$ python -q
>>> import numpy as np
>>> from numpy import linalg as LA
>>> np.set_printoptions(precision=1, suppress=True, linewidth=100)
>>> F = np.array([[2.0, 4.0, 0.0], [4.0, 5.0, 4.0], [0.0, 4.0, 9.0]])
>>> hat = np.triu(np.array([[1, 1, 1], [-3, 3, -3], [1, -1, -2]]), 1) + np.eye(3)
>>> M2 = hat @ F @ LA.inv(hat)
>>> np.poly(M2)
array([  1., -16.,  41.,  86.])
>>> LA.matrix_rank(M2)
np.int64(3)
>>> np.round(LA.det(M2), 1)
np.float64(-86.0)
>>> M2
array([[  6.,   7.,  28.],
       [  4., -11., -60.],
       [  0.,   4.,  21.]])
>>> np.trace(M2), np.trace(F)
(np.float64(16.0), np.float64(16.0))
>>> rng = np.random.default_rng(63166)
>>> m1 = (rng.random((8, 8)) < 0.3) + np.eye(8)
>>> m1 /= m1.sum(axis=1, keepdims=True)
>>> m1
array([[0.2, 0.2, 0.2, 0. , 0. , 0.2, 0. , 0.2],
       [0. , 0.5, 0.2, 0. , 0. , 0.2, 0. , 0. ],
       [0. , 0. , 0.5, 0. , 0. , 0. , 0. , 0.5],
       [0. , 0. , 0. , 0.5, 0. , 0. , 0. , 0.5],
       [0. , 0. , 0. , 0. , 0.5, 0.5, 0. , 0. ],
       [0. , 0. , 0. , 0. , 0. , 0.5, 0.5, 0. ],
       [0. , 0. , 0. , 0. , 0. , 0.3, 0.3, 0.3],
       [0. , 0. , 0. , 0. , 0. , 0. , 0. , 1. ]])
>>> r0, v = m1[7], m1[6]
>>> round(float(r0 @ v), 1)
0.3
>>> r0 @ r0
np.float64(1.0)
>>> pr = (r0 @ v) / (r0 @ r0) * r0
>>> LA.matrix_rank(np.outer(r0, v))
np.int64(1)
>>> np.outer(r0, v)
array([[0. , 0. , 0. , 0. , 0. , 0. , 0. , 0. ],
       [0. , 0. , 0. , 0. , 0. , 0. , 0. , 0. ],
       [0. , 0. , 0. , 0. , 0. , 0. , 0. , 0. ],
       [0. , 0. , 0. , 0. , 0. , 0. , 0. , 0. ],
       [0. , 0. , 0. , 0. , 0. , 0. , 0. , 0. ],
       [0. , 0. , 0. , 0. , 0. , 0. , 0. , 0. ],
       [0. , 0. , 0. , 0. , 0. , 0. , 0. , 0. ],
       [0. , 0. , 0. , 0. , 0. , 0.3, 0.3, 0.3]])
>>> v - pr
array([0. , 0. , 0. , 0. , 0. , 0.3, 0.3, 0. ])
>>> lab = rng.permutation(8)
>>> lab
array([3, 2, 4, 0, 1, 7, 5, 6])
>>> M2 = m1[lab][:, lab]
>>> round(LA.det(M2), 1), round(LA.det(m1[lab]), 1)
(np.float64(0.0), np.float64(0.0))
>>> left, sigma, vt = LA.svd(m1)
>>> sigma.round(1) + 0
array([1.3, 1. , 0.7, 0.5, 0.5, 0.4, 0.2, 0. ])
>>> np.argmax(sigma[:-1] / (sigma[1:] + 1e-6)) + 1
np.int64(7)
>>> M2 = left[:, :7] @ np.diag(sigma[:7]) @ vt[:7]
>>> round(float(np.abs(m1 - M2).max()), 1)
0.0
>>> LA.matrix_rank(M2)
np.int64(7)
>>> np.round(LA.norm(m1 - M2) / LA.norm(m1), 1)
np.float64(0.0)
>>> np.round(LA.matrix_power(m1, 2), 1) + 0
array([[0. , 0.1, 0.2, 0. , 0. , 0.2, 0.1, 0.3],
       [0. , 0.2, 0.2, 0. , 0. , 0.2, 0.1, 0.1],
       [0. , 0. , 0.2, 0. , 0. , 0. , 0. , 0.8],
       [0. , 0. , 0. , 0.2, 0. , 0. , 0. , 0.8],
       [0. , 0. , 0. , 0. , 0.2, 0.5, 0.2, 0. ],
       [0. , 0. , 0. , 0. , 0. , 0.4, 0.4, 0.2],
       [0. , 0. , 0. , 0. , 0. , 0.3, 0.3, 0.4],
       [0. , 0. , 0. , 0. , 0. , 0. , 0. , 1. ]])
>>> m1.sum(axis=1)
array([1., 1., 1., 1., 1., 1., 1., 1.])
>>> m1 @ np.ones(8)
array([1., 1., 1., 1., 1., 1., 1., 1.])
>>> np.round(LA.matrix_power(m1, 100), 1) + 0
array([[0., 0., 0., 0., 0., 0., 0., 1.],
       [0., 0., 0., 0., 0., 0., 0., 1.],
       [0., 0., 0., 0., 0., 0., 0., 1.],
       [0., 0., 0., 0., 0., 0., 0., 1.],
       [0., 0., 0., 0., 0., 0., 0., 1.],
       [0., 0., 0., 0., 0., 0., 0., 1.],
       [0., 0., 0., 0., 0., 0., 0., 1.],
       [0., 0., 0., 0., 0., 0., 0., 1.]])
>>> pr = np.eye(8)[2]
>>> for _ in range(4):
...     pr = pr @ m1
...     print(pr.round(1))
... 
[0.  0.  0.5 0.  0.  0.  0.  0.5]
[0.  0.  0.2 0.  0.  0.  0.  0.8]
[0.  0.  0.1 0.  0.  0.  0.  0.9]
[0.  0.  0.1 0.  0.  0.  0.  0.9]
>>> LA.lstsq(m1[:-1].T, m1[-1])[2]
np.int32(7)
>>> np.allclose(m1[:-1].T @ LA.lstsq(m1[:-1].T, m1[-1])[0], m1[-1])
True
>>> np.round(m1 @ LA.pinv(m1) @ m1, 1) + 0
array([[0.2, 0.2, 0.2, 0. , 0. , 0.2, 0. , 0.2],
       [0. , 0.5, 0.2, 0. , 0. , 0.2, 0. , 0. ],
       [0. , 0. , 0.5, 0. , 0. , 0. , 0. , 0.5],
       [0. , 0. , 0. , 0.5, 0. , 0. , 0. , 0.5],
       [0. , 0. , 0. , 0. , 0.5, 0.5, 0. , 0. ],
       [0. , 0. , 0. , 0. , 0. , 0.5, 0.5, 0. ],
       [0. , 0. , 0. , 0. , 0. , 0.3, 0.3, 0.3],
       [0. , 0. , 0. , 0. , 0. , 0. , 0. , 1. ]])
>>> mat = np.load("case5.npy")
>>> mat
array([[-0.2, -2.9, -2.5],
       [-0.3,  6.1,  6.1],
       [-0.3,  0.5, -0.3],
       [ 0.3, -3.3, -3.2],
       [-0.1,  0.2,  0.1],
       [-0.1, -6.5, -6.5],
       [-0.2,  0. ,  0.4]])
>>> M2 = np.array([[3, 3, 1], [3, 2, 2], [3, 1, 1]])
>>> LA.matrix_rank(np.vstack([mat, M2.T]))
np.int64(3)
>>> LA.matrix_rank(mat @ M2)
np.int64(3)
>>> mat @ M2
array([[-16.8,  -8.9,  -8.5],
       [ 35.7,  17.4,  18. ],
       [ -0.3,  -0.2,   0.4],
       [-18.6,  -8.9,  -9.5],
       [  0.6,   0.2,   0.4],
       [-39.3, -19.8, -19.6],
       [  0.6,  -0.2,   0.2]])
>>> np.einsum("ij,ij->i", mat, mat)
array([14.7, 74.5,  0.4, 21.2,  0.1, 84.5,  0.2])
>>> np.einsum("ik,kj->ij", mat, M2)
array([[-16.8,  -8.9,  -8.5],
       [ 35.7,  17.4,  18. ],
       [ -0.3,  -0.2,   0.4],
       [-18.6,  -8.9,  -9.5],
       [  0.6,   0.2,   0.4],
       [-39.3, -19.8, -19.6],
       [  0.6,  -0.2,   0.2]])
>>> np.einsum("ik,kj->ji", mat, M2)
array([[-16.8,  35.7,  -0.3, -18.6,   0.6, -39.3,   0.6],
       [ -8.9,  17.4,  -0.2,  -8.9,   0.2, -19.8,  -0.2],
       [ -8.5,  18. ,   0.4,  -9.5,   0.4, -19.6,   0.2]])
>>> M2.T @ mat.T
array([[-16.8,  35.7,  -0.3, -18.6,   0.6, -39.3,   0.6],
       [ -8.9,  17.4,  -0.2,  -8.9,   0.2, -19.8,  -0.2],
       [ -8.5,  18. ,   0.4,  -9.5,   0.4, -19.6,   0.2]])
>>> hat = mat @ LA.solve(mat.T @ mat, mat.T)
>>> hat @ mat[:, 2]
array([-2.5,  6.1, -0.3, -3.2,  0.1, -6.5,  0.4])
